% python3 -q
>>> import numpy as np
>>> from numpy import linalg as LA
>>> np.set_printoptions(precision=2, suppress=True, linewidth=140, floatmode="fixed")
>>> mat = np.array([[-2, 3, -2, -3], [-1, 0, 2, 1], [3, -1, 1, -3]])
>>> out = np.array([[2, -1], [0, 0], [0, 3], [2, -2]])
>>> mat @ out
array([[-10,   2],
       [  0,   5],
       [  0,   6]])
>>> LA.matrix_rank(mat @ out)
np.int64(2)
>>> np.vstack([mat, out.T]).shape
(5, 4)
>>> W1 = np.array([[1, -3, -2, 2, 1, 1],
...     [-3, 0, -1, 3, 3, -3],
...     [-2, -3, 2, 1, 3, -3],
...     [0, 2, -3, 0, -3, 2]])
>>> c = np.array([2, 0, 1, 0, 0, -2])
>>> act = np.maximum(mat @ W1 + c, 0)
>>> LA.matrix_rank(act)
np.int64(3)
>>> (act > 0).astype(int)
array([[0, 1, 1, 1, 1, 0],
       [0, 0, 1, 0, 1, 0],
       [1, 0, 1, 1, 1, 0]])
>>> act
array([[ 0,  6,  7,  3, 10,  0],
       [ 0,  0,  4,  0,  2,  0],
       [ 6,  0,  7,  4, 12,  0]])
>>> cent = np.array([[2, 2], [2, -1], [-2, -2], [-1, -2], [0, -1], [1, -2]])
>>> (act @ cent).round(6).argmax(axis=1)
array([0, 0, 0])
>>> W1 @ cent
array([[ -1,   2],
       [-10,  -7],
       [-18,  -4],
       [ 12,   3]])
>>> rng = np.random.default_rng(714447)
>>> out = mat + rng.integers(-2, 3, (3, 2)) @ rng.integers(-2, 3, (2, 4))
>>> out
array([[ 0,  5,  4, -3],
       [-2,  2,  4,  1],
       [ 5, -2,  2, -3]])
>>> out - mat
array([[ 2,  2,  6,  0],
       [-1,  2,  2,  0],
       [ 2, -1,  1,  0]])
>>> E = np.array([[0.0, -1.0, -1.0, -1.0],
...     [-1.0, 0.0, -1.0, -1.0],
...     [-1.0, -1.0, 0.0, -1.0],
...     [-1.0, -1.0, -1.0, 0.0]])
>>> q, vecs = LA.qr(E[:, :3])[0], LA.qr(E[:, 3:])[0]
>>> sigma = LA.svd(q.T @ vecs, compute_uv=False)
>>> sigma
array([0.76])
>>> round(LA.norm(q @ q.T - vecs @ vecs.T, 2), 2)
np.float64(1.0)
>>> u, g = E[0], E[1]
>>> u @ g
np.float64(2.0)
>>> p = (u @ g) / (u @ u) * u
>>> LA.matrix_rank(np.outer(u, g))
np.int64(1)
>>> out = LA.inv(E)
>>> np.round(LA.slogdet(E)[0], 2)
np.float64(-1.0)
>>> np.round(LA.det(E) * LA.det(out), 2)
np.float64(1.0)
>>> LA.det(E) * out
array([[-2.00,  1.00,  1.00,  1.00],
       [ 1.00, -2.00,  1.00,  1.00],
       [ 1.00,  1.00, -2.00,  1.00],
       [ 1.00,  1.00,  1.00, -2.00]])
>>> (np.abs(out) > 1e-9).astype(int)
array([[1, 1, 1, 1],
       [1, 1, 1, 1],
       [1, 1, 1, 1],
       [1, 1, 1, 1]])
>>> w, vecs = LA.eig(E)
>>> np.sort(LA.eigvals(LA.inv(E)))
array([-0.33+0.00j,  1.00-0.00j,  1.00+0.00j,  1.00+0.00j])
>>> J = np.load("data.npy")
>>> J
array([[ 99,   1,   2, -59],
       [  1,  99,  58,  39],
       [  2,  58, 106, -26],
       [-59,  39, -26,  83]])
>>> np.argsort(-LA.norm(J, axis=0).round(6), kind="stable")[:3]
array([2, 1, 0])
>>> LA.cond(J) > 100
np.True_
>>> LA.matrix_rank(J, rtol=0.1)
np.int64(3)
>>> J @ J
array([[ 13287,  -1987,   2002, -10751],
       [ -1987,  14687,  10878,   5531],
       [  2002,  10878,  15280,  -2770],
       [-10751,   5531,  -2770,  12567]])
>>> np.allclose(J, J.T)
True
>>> np.round(np.sort(np.abs(LA.eigvals(J))), 2) + 0
array([  0.00,  66.46, 156.29, 164.24])
>>> np.allclose(J @ J.T, J.T @ J)
True
>>> (J - J.T) / 2
array([[0.00, 0.00, 0.00, 0.00],
       [0.00, 0.00, 0.00, 0.00],
       [0.00, 0.00, 0.00, 0.00],
       [0.00, 0.00, 0.00, 0.00]])
>>> round(float(np.abs(LA.eigvals(J)).max()), 2)
164.24
>>> r = LA.matrix_rank(J)
>>> r
np.int64(3)
>>> null = LA.svd(J)[2][r:].T
>>> [int(LA.matrix_rank(np.delete(J, i, axis=0))) for i in range(4)]
[3, 3, 3, 3]
>>> [int(LA.matrix_rank(J[:, :j + 1])) for j in range(4)]
[1, 2, 3, 3]
>>> np.allclose(J @ null, 0)
True
